$ python -q
>>> import numpy as np
>>> import numpy.linalg as la
>>> np.set_printoptions(precision=2, suppress=True, linewidth=120)
>>> def rnd(a):
...     return np.round(a, 2) + 0
... 
>>> M = np.load("block13.npy")
>>> M
array([[ 22,   6,  10,   5,  -6],
       [  6,  28,  10,  21, -24],
       [ 10,  10,  12,   2, -18],
       [  5,  21,   2,  23,  -9],
       [ -6, -24, -18,  -9,  36]])
>>> Uu, sig, VT = la.svd(M)
>>> rnd(sig)
array([75.19, 24.71, 20.46,  0.64,  0.  ])
>>> np.argmax(sig[:-1] / (sig[1:] + 1e-6)) + 1
np.int64(4)
>>> B = Uu[:, :4] @ np.diag(sig[:4]) @ VT[:4]
>>> la.matrix_rank(M, rtol=0.05)
np.int64(3)
>>> rnd(np.abs(M - B).max())
np.float64(0.0)
>>> rnd(la.norm(M - B, 2)), rnd(sig[4])
(np.float64(0.0), np.float64(0.0))
>>> la.matrix_rank(B)
np.int64(4)
>>> np.allclose(M, M.T)
True
>>> M @ M
array([[  681,   649,   518,   425,  -717],
       [  649,  1937,   934,  1337, -1941],
       [  518,   934,   672,   492, -1182],
       [  425,  1337,   492,  1080, -1101],
       [ -717, -1941, -1182, -1101,  2313]])
>>> (M + M.T) / 2
array([[ 22.,   6.,  10.,   5.,  -6.],
       [  6.,  28.,  10.,  21., -24.],
       [ 10.,  10.,  12.,   2., -18.],
       [  5.,  21.,   2.,  23.,  -9.],
       [ -6., -24., -18.,  -9.,  36.]])
>>> r = la.matrix_rank(M)
>>> r
np.int64(4)
>>> N = la.svd(M)[2][r:].T
>>> rnd(N @ N.T)
array([[ 0.09,  0.  , -0.26, -0.05, -0.13],
       [ 0.  ,  0.  ,  0.  ,  0.  ,  0.  ],
       [-0.26,  0.  ,  0.71,  0.13,  0.35],
       [-0.05,  0.  ,  0.13,  0.02,  0.06],
       [-0.13,  0.  ,  0.35,  0.06,  0.17]])
>>> [int(la.matrix_rank(M[:, :j + 1])) for j in range(5)]
[1, 2, 3, 4, 4]
>>> [int(la.matrix_rank(np.delete(M, i, axis=0))) for i in range(5)]
[4, 3, 4, 4, 4]
>>> rnd(M @ N)
array([[0.],
       [0.],
       [0.],
       [0.],
       [0.]])
>>> la.matrix_rank(M, rtol=0.1)
np.int64(3)
>>> rnd(la.norm(M, 2) / la.norm(M))
np.float64(0.92)
>>> basis = np.sign(np.array([[0, 0, 2], [3, 2, 1], [3, 2, 2]]))
>>> B = (np.tril(basis, -1) + np.eye(3)) @ (np.triu(basis, 1) + np.eye(3))
>>> w = np.array([0, 1, 0])
>>> W0 = np.rint(B * w @ la.inv(B)) + 0
>>> W0
array([[ 0.,  0.,  0.],
       [-1.,  2., -1.],
       [-1.,  2., -1.]])
>>> Uu, sig, VT = la.svd(W0, full_matrices=False)
>>> Uu.shape, sig.shape, VT.shape
((3, 3), (3,), (3, 3))
>>> rnd(Uu.T @ Uu)
array([[1., 0., 0.],
       [0., 1., 0.],
       [0., 0., 1.]])
>>> rnd(sig / sig[0])
array([1., 0., 0.])
>>> np.abs(Uu[:, 0]).round(6).argmax()
np.int64(1)
>>> rnd(Uu.T @ W0 @ VT.T)
array([[3.46, 0.  , 0.  ],
       [0.  , 0.  , 0.  ],
       [0.  , 0.  , 0.  ]])
>>> (sig > 1e-8).sum()
np.int64(1)
>>> rnd(sig)
array([3.46, 0.  , 0.  ])
>>> np.cumsum(sig ** 2) / np.sum(sig ** 2)
array([1., 1., 1.])
>>> np.allclose(Uu * sig @ VT, W0)
True
>>> rnd(np.abs(VT[0]))
array([0.41, 0.82, 0.41])
>>> rnd(np.sqrt((sig ** 2).sum())), rnd(la.norm(W0))
(np.float64(3.46), np.float64(3.46))
>>> la.cond(W0) > 100
np.True_
>>> rnd(la.norm(W0, 2) / la.norm(W0))
np.float64(1.0)
>>> la.matrix_rank(W0, rtol=0.1)
np.int64(1)
>>> np.argsort(-la.norm(W0, axis=0).round(6), kind="stable")[:3]
array([1, 0, 2])
>>> m1 = np.load("w.npy")
>>> m1
array([[ 2,  1,  3],
       [ 2,  2,  2],
       [-4, -5, -3]])
>>> # null space of dimension 1
>>> Uu, sig, VT = la.svd(m1)
>>> V = VT[:(sig > 1e-8).sum()]
>>> rng = np.random.default_rng(89813)
>>> x0 = m1[1] + -2 * m1[0] + rng.integers(2) * np.eye(3)[2]
>>> x0
array([-2.,  0., -3.])
>>> rnd(V.T @ V)
array([[ 0.33,  0.33,  0.33],
       [ 0.33,  0.83, -0.17],
       [ 0.33, -0.17,  0.83]])
>>> rnd(la.norm(x0 - V.T @ V @ x0))
np.float64(0.41)
>>> np.allclose(V.T @ V @ x0, x0)
False
>>> B = np.array([[-1, -2, 2], [1, 1, 2]])
>>> basis = np.kron(B, m1)
>>> la.matrix_rank(basis)
np.int64(4)
>>> basis
array([[ -2,  -1,  -3,  -4,  -2,  -6,   4,   2,   6],
       [ -2,  -2,  -2,  -4,  -4,  -4,   4,   4,   4],
       [  4,   5,   3,   8,  10,   6,  -8, -10,  -6],
       [  2,   1,   3,   2,   1,   3,   4,   2,   6],
       [  2,   2,   2,   2,   2,   2,   4,   4,   4],
       [ -4,  -5,  -3,  -4,  -5,  -3,  -8, -10,  -6]])
>>> u = np.array([3, -1])
>>> np.correlate(m1[0], m1[2], "full")
array([ -6, -13, -22, -19, -12])
>>> np.cross(m1[0, :3], m1[2, :3])
array([12, -6, -6])
>>> np.convolve(m1[0], u)
array([ 6,  1,  8, -3])
>>> P = np.triu(np.array([[-3, -1, 3], [-2, 1, 1], [-3, 2, -3]]), 1) + np.eye(3)
>>> B = P @ m1 @ la.inv(P)
>>> la.matrix_rank(B)
np.int64(2)
>>> rnd(np.poly(B))
array([ 1., -1., 12.,  0.])
>>> B
array([[-12., -28.,  56.],
       [ -2.,  -5.,  10.],
       [ -4.,  -9.,  18.]])
>>> rnd(la.norm(B, 1)), rnd(la.norm(B, np.inf))
(np.float64(84.0), np.float64(96.0))
>>> rnd(la.norm(B, axis=0))
array([12.81, 29.83, 59.67])
>>> B[2] @ B[0]
np.float64(1308.0)
>>> A = np.array([[-5.52, -1.29, 0.08],
...     [-0.34, -0.07, 0.02],
...     [-3.28, -0.77, -0.01],
...     [3.36, 0.8, -0.21],
...     [4.43, 1.2, 0.17],
...     [4.68, 1.27, -0.11],
...     [-4.3, -1.1, 0.04],
...     [6.22, 1.45, -0.08],
...     [-3.28, -0.62, -0.16],
...     [3.26, 0.71, 0.01],
...     [-2.75, -0.67, -0.01],
...     [-0.88, -0.23, -0.12],
...     [-0.26, 0.02, -0.1]])
>>> A
array([[-5.52, -1.29,  0.08],
       [-0.34, -0.07,  0.02],
       [-3.28, -0.77, -0.01],
       [ 3.36,  0.8 , -0.21],
       [ 4.43,  1.2 ,  0.17],
       [ 4.68,  1.27, -0.11],
       [-4.3 , -1.1 ,  0.04],
       [ 6.22,  1.45, -0.08],
       [-3.28, -0.62, -0.16],
       [ 3.26,  0.71,  0.01],
       [-2.75, -0.67, -0.01],
       [-0.88, -0.23, -0.12],
       [-0.26,  0.02, -0.1 ]])
>>> # column 0 is much longer than the rest
>>> B = A / np.sqrt((A ** 2).mean(axis=1, keepdims=True))
>>> rnd(la.norm(B, axis=1))
array([1.73, 1.73, 1.73, 1.73, 1.73, 1.73, 1.73, 1.73, 1.73, 1.73, 1.73, 1.73, 1.73])
>>> la.matrix_rank(A - A.mean(axis=1, keepdims=True))
np.int64(2)
>>> la.matrix_rank(B) == la.matrix_rank(A)
np.True_
>>> cov = np.cov(A, rowvar=False)
>>> rnd(np.corrcoef(A[:, 1], A[:, 2])[0, 1])
np.float64(-0.17)
>>> cov.shape
(3, 3)
>>> rnd(la.eigvalsh(cov)[::-1])
array([15.96,  0.01,  0.01])
>>> rnd(np.corrcoef(A.T))
array([[ 1.  ,  1.  , -0.16],
       [ 1.  ,  1.  , -0.17],
       [-0.16, -0.17,  1.  ]])
>>> np.argsort(-A.std(axis=0).round(6), kind="stable")
array([0, 1, 2])
>>> rnd(np.polyfit(A[:, 1], A[:, 2], 1))
array([-0.02, -0.04])
>>> lab = A[:, 0] > np.median(A[:, 0])
>>> u = A[lab].mean(axis=0) - A[~lab].mean(axis=0)
>>> rnd((((A - A.mean(axis=0)) @ u > 0) == lab).mean())
np.float64(0.92)
>>> rnd(u)
array([ 6.52,  1.59, -0.03])
>>> ((A - A.mean(axis=0)) @ u > 0).astype(int)
array([0, 0, 0, 1, 1, 1, 0, 1, 0, 1, 0, 0, 0])
>>> np.argsort(-np.abs(u).round(6), kind="stable")
array([0, 1, 2])
>>> Xs = (A - A.mean(axis=0)) / A.std(axis=0)
>>> np.argwhere(np.abs(Xs) > 2)
array([[4, 2]])
>>> b = la.lstsq(np.delete(Xs, 2, axis=1), Xs[:, 2])[0]
>>> np.abs(b).argmax()
np.int64(1)
>>> rnd(1 - np.var(Xs[:, 2] - np.delete(Xs, 2, axis=1) @ b))
np.float64(0.03)
>>> rnd(b)
array([ 0.57, -0.73])
>>> la.matrix_rank(A, rtol=0.1)
np.int64(1)
>>> rnd(la.norm(A, 2) / la.norm(A))
np.float64(1.0)
>>> [round(float(x), 2) for x in la.svd(A, compute_uv=False)[:3]]
[13.85, 0.39, 0.28]
>>> rnd(np.abs(la.svd(A)[2][-1]))
array([0.22, 0.94, 0.27])
>>> mat = np.load("arr.npy")
>>> mat
array([[0, 1, 0, 0, 0, 0, 0, 0],
       [0, 0, 0, 0, 0, 0, 1, 0],
       [0, 0, 0, 0, 1, 0, 0, 0],
       [0, 0, 0, 0, 0, 1, 0, 0],
       [1, 0, 0, 0, 0, 0, 0, 0],
       [0, 0, 0, 0, 0, 0, 0, 1],
       [0, 0, 0, 1, 0, 0, 0, 0],
       [0, 0, 1, 0, 0, 0, 0, 0]])
>>> x0 = np.array([3, -2, -2])
>>> rhs = A @ x0
>>> rnd(la.lstsq(A, rhs)[0])
array([ 3., -2., -2.])
>>> rhs = rhs + 0.3 * rng.normal(size=13)
>>> rnd(rhs)
array([-14.11,  -0.78,  -8.01,   8.69,  10.37,  11.34, -10.89,  15.81,  -8.26,   8.9 ,  -7.29,  -1.96,  -1.05])
>>> b, *_ = la.lstsq(A, rhs)
>>> rnd(la.norm(rhs - A @ b))
np.float64(0.88)
>>> rnd(b)
array([ 3.3 , -3.28, -1.44])
>>> rnd(A.T @ (rhs - A @ b))
array([0., 0., 0.])
>>> b.round()
array([ 3., -3., -1.])
>>> x0 = np.array([2, -2, 0, -3, 2, 2, -3, 3])
>>> rhs = mat @ x0
>>> b, lr = np.zeros(8), 1 / la.norm(mat, 2) ** 2
>>> for i in range(3):
...     b -= lr * mat.T @ (mat @ b - rhs)
...     if i % 1 == 0: print(i, round(la.norm(mat @ b - rhs), 2))
... 
0 0.0
1 0.0
2 0.0
>>> rnd(la.cond(mat))
np.float64(1.0)
>>> rnd(la.pinv(mat))
array([[0., 0., 0., 0., 1., 0., 0., 0.],
       [1., 0., 0., 0., 0., 0., 0., 0.],
       [0., 0., 0., 0., 0., 0., 0., 1.],
       [0., 0., 0., 0., 0., 0., 1., 0.],
       [0., 0., 1., 0., 0., 0., 0., 0.],
       [0., 0., 0., 1., 0., 0., 0., 0.],
       [0., 1., 0., 0., 0., 0., 0., 0.],
       [0., 0., 0., 0., 0., 1., 0., 0.]])
>>> mat[:, 1] @ mat[:, 2]
np.int64(0)
>>> rnd(la.svd(mat, compute_uv=False))
array([1., 1., 1., 1., 1., 1., 1., 1.])
>>> arr = np.loadtxt("data.csv", delimiter=",")
>>> rnd(arr)
array([[-0.09,  0.88, -1.01,  1.31, -1.8 , -4.08,  1.28],
       [ 1.57, -0.82,  3.18,  0.43,  0.48, -3.37, -0.15],
       [ 0.46, -1.12,  1.82, -1.29,  2.02,  3.54, -1.4 ],
       [ 1.43, -0.59,  2.74,  0.63,  0.12, -3.83,  0.09],
       [ 1.21, -0.31,  2.13,  0.84, -0.31, -4.24,  0.38],
       [ 1.34, -0.47,  2.47,  0.73, -0.08, -4.04,  0.22],
       [-1.65,  0.96, -3.43, -0.28, -0.73,  2.99,  0.32],
       [-1.2 ,  1.46, -3.27,  1.02, -2.16, -1.74,  1.4 ],
       [-0.65,  1.23, -2.2 ,  1.25, -2.1 , -3.19,  1.43],
       [-1.19,  1.46, -3.25,  1.03, -2.16, -1.77,  1.41],
       [-0.02, -0.8 ,  0.77, -1.3 ,  1.72,  4.19, -1.24],
       [ 1.21, -0.31,  2.12,  0.84, -0.32, -4.24,  0.38],
       [-0.09, -0.74,  0.61, -1.29,  1.66,  4.26, -1.21],
       [ 1.37, -0.5 ,  2.56,  0.7 , -0.02, -3.98,  0.18],
       [-1.45,  1.5 , -3.68,  0.81, -2.05, -0.76,  1.29],
       [ 1.26, -0.36,  2.25,  0.8 , -0.23, -4.17,  0.32],
       [-1.45,  1.5 , -3.67,  0.82, -2.05, -0.78,  1.29],
       [-0.69,  1.25, -2.29,  1.24, -2.12, -3.1 ,  1.43],
       [ 1.42, -0.58,  2.71,  0.64,  0.1 , -3.85,  0.11],
       [ 1.63, -0.92,  3.37,  0.32,  0.67, -3.08, -0.28],
       [ 1.56, -1.49,  3.83, -0.67,  1.94,  0.17, -1.2 ],
       [ 1.73, -1.28,  3.87, -0.15,  1.35, -1.73, -0.75],
       [ 0.61, -1.21,  2.13, -1.26,  2.09,  3.26, -1.42],
       [-1.66,  1.44, -3.93,  0.48, -1.75,  0.57,  1.05],
       [ 0.52,  0.39,  0.4 ,  1.2 , -1.25, -4.52,  0.97],
       [-1.72,  1.2 , -3.79,  0.03, -1.19,  2.1 ,  0.64],
       [-1.7 ,  1.11, -3.66, -0.1 , -1.  ,  2.5 ,  0.5 ],
       [ 0.74,  0.19,  0.93,  1.12, -1.  , -4.54,  0.81],
       [ 0.08,  0.75, -0.64,  1.29, -1.67, -4.25,  1.21],
       [ 0.1 , -0.89,  1.04, -1.31,  1.81,  4.06, -1.29],
       [ 0.62, -1.21,  2.14, -1.26,  2.09,  3.25, -1.43],
       [-1.71,  1.37, -3.93,  0.31, -1.55,  1.19,  0.9 ],
       [ 1.51, -1.5 ,  3.77, -0.74,  1.99,  0.44, -1.24]])
>>> # null space of dimension 5
>>> cov = np.cov(arr, rowvar=False)
>>> cov.shape
(7, 7)
>>> rnd(np.polyfit(arr[:, 3], arr[:, 1], 1))
array([ 0.72, -0.13])
>>> np.argsort(-arr.std(axis=0).round(6), kind="stable")
array([5, 2, 4, 0, 1, 6, 3])
>>> rnd(np.median(arr, axis=0))
array([ 0.46, -0.31,  0.93,  0.63, -0.31, -1.74,  0.32])
>>> rnd(cov)
array([[ 1.51, -1.11,  3.38, -0.11,  1.16, -1.56, -0.64],
       [-1.11,  1.13, -2.79,  0.59, -1.52, -0.47,  0.96],
       [ 3.38, -2.79,  7.86, -0.76,  3.26, -1.87, -1.92],
       [-0.11,  0.59, -0.76,  0.81, -1.16, -2.47,  0.82],
       [ 1.16, -1.52,  3.26, -1.16,  2.32,  2.25, -1.52],
       [-1.56, -0.47, -1.87, -2.47,  2.25,  9.9 , -1.81],
       [-0.64,  0.96, -1.92,  0.82, -1.52, -1.81,  1.01]])
